>>> import numpy as np
>>> from numpy import linalg as LA
>>> np.set_printoptions(precision=4, suppress=True, linewidth=140, sign=" ")
>>> Y = np.array([[2, -1, 0, -2, -2, 1, -1, -1, 1, -1, 1, 0],
...     [3, -1, 3, 0, 3, 1, 3, -2, -1, -2, -3, -2],
...     [-1, 1, 3, -3, 1, 0, 2, 0, -1, 1, 2, 1],
...     [2, -1, 3, 0, 0, 0, -3, -3, 1, -2, 0, 3],
...     [-2, 1, 0, 1, -1, -3, 2, 1, -2, 1, -2, -2],
...     [0, 3, 1, 0, 2, -1, -3, 1, 2, -2, -2, 0],
...     [-1, 0, -2, 0, 1, -2, -1, -1, -3, 0, 0, -2],
...     [-1, -1, -2, -3, 0, 0, 3, 1, -1, 2, 2, -2],
...     [-1, -1, -3, -2, 2, 2, 2, 0, -1, -3, -1, 2],
...     [-1, -2, 0, -3, 0, -3, -1, 2, -2, 2, -1, -3],
...     [-1, 2, 2, 3, 0, 0, 0, -1, -2, -1, 3, 2],
...     [3, 3, 1, -1, -1, 1, -2, -3, 3, -1, -1, 3]])
>>> mat = np.tril(Y)
>>> mat
array([[ 2,  0,  0,  0,  0,  0,  0,  0,  0,  0,  0,  0],
       [ 3, -1,  0,  0,  0,  0,  0,  0,  0,  0,  0,  0],
       [-1,  1,  3,  0,  0,  0,  0,  0,  0,  0,  0,  0],
       [ 2, -1,  3,  0,  0,  0,  0,  0,  0,  0,  0,  0],
       [-2,  1,  0,  1, -1,  0,  0,  0,  0,  0,  0,  0],
       [ 0,  3,  1,  0,  2, -1,  0,  0,  0,  0,  0,  0],
       [-1,  0, -2,  0,  1, -2, -1,  0,  0,  0,  0,  0],
       [-1, -1, -2, -3,  0,  0,  3,  1,  0,  0,  0,  0],
       [-1, -1, -3, -2,  2,  2,  2,  0, -1,  0,  0,  0],
       [-1, -2,  0, -3,  0, -3, -1,  2, -2,  2,  0,  0],
       [-1,  2,  2,  3,  0,  0,  0, -1, -2, -1,  3,  0],
       [ 3,  3,  1, -1, -1,  1, -2, -3,  3, -1, -1,  3]])
>>> rank = LA.matrix_rank(mat)
>>> rank
np.int64(11)
>>> ns = LA.svd(mat)[2][rank:].T
>>> np.round(ns[:, 0] / ns[np.abs(ns[:, 0]).round(6).argmax(), 0], 4) + 0
array([ 0.    ,  0.    ,  0.    ,  0.0833,  0.0833,  0.1667, -0.25  ,  1.    , -0.1667, -0.9167, -0.1667,  0.6389])
>>> print([int(LA.matrix_rank(mat[:, :j + 1])) for j in range(12)])
[1, 2, 3, 4, 5, 6, 7, 8, 9, 10, 11, 11]
>>> print(np.round(mat @ ns, 4) + 0)
[[ 0.]
 [ 0.]
 [ 0.]
 [ 0.]
 [ 0.]
 [ 0.]
 [ 0.]
 [ 0.]
 [ 0.]
 [ 0.]
 [ 0.]
 [ 0.]]
>>> LA.matrix_rank(mat.T @ mat), LA.matrix_rank(mat @ mat.T)
(np.int64(11), np.int64(11))
>>> [int(LA.matrix_rank(np.delete(mat, i, axis=0))) for i in range(12)]
[11, 11, 11, 11, 10, 10, 10, 10, 10, 10, 10, 10]
>>> J = np.load("test6.npy")
>>> print(J)
[[-2.4042  2.0807 -1.2365 -2.012   0.2208  0.8918 -0.8769 -1.4853  0.5339]
 [-2.4     2.1    -1.3    -2.      0.2     0.9    -0.9    -1.5     0.5   ]
 [-1.4     2.3     0.2    -1.1    -0.5    -0.1    -0.8     1.1    -0.8   ]
 [ 0.7     2.4     1.3    -1.4     0.      0.9    -0.7     0.1     0.8   ]
 [-0.9    -1.5    -1.3     0.1    -0.4     1.     -2.1    -1.4    -1.    ]
 [ 1.5     0.7    -0.9    -0.1    -0.1    -1.9    -1.7     0.6     1.2   ]
 [-0.3     2.      0.5     1.     -1.     -0.1    -0.8     2.1     0.7   ]
 [ 3.     -1.3    -2.1    -1.8     1.8     1.7     1.9    -0.1    -1.2   ]
 [ 1.1     0.5     0.5     0.5    -0.2     0.6     0.5    -1.5     1.3   ]
 [ 0.1    -0.5     0.      0.      0.1     1.5    -0.3    -0.1     1.2   ]]
>>> x = np.array([1, -1, -3, -1, 2, 2, -5, 2, 1])
>>> rhs = J @ x
>>> LA.solve(J.T @ J, J.T @ rhs)
array([ 1., -1., -3., -1.,  2.,  2., -5.,  2.,  1.])
>>> rng = np.random.default_rng(77633)
>>> rhs = rhs + 0.05 * rng.normal(size=10)
>>> rhs
array([ 5.4143,  5.6529,  0.9188,  2.1412, 12.3264, 10.4806,  1.8284,  8.5226, -4.7532,  6.2827])
>>> beta, *_ = LA.lstsq(J, rhs)
>>> beta
array([ 0.9933, -0.9286, -2.9628, -0.8616,  2.2903,  2.011 , -5.072 ,  1.9487,  0.9554])
>>> beta.round()
array([ 1., -1., -3., -1.,  2.,  2., -5.,  2.,  1.])
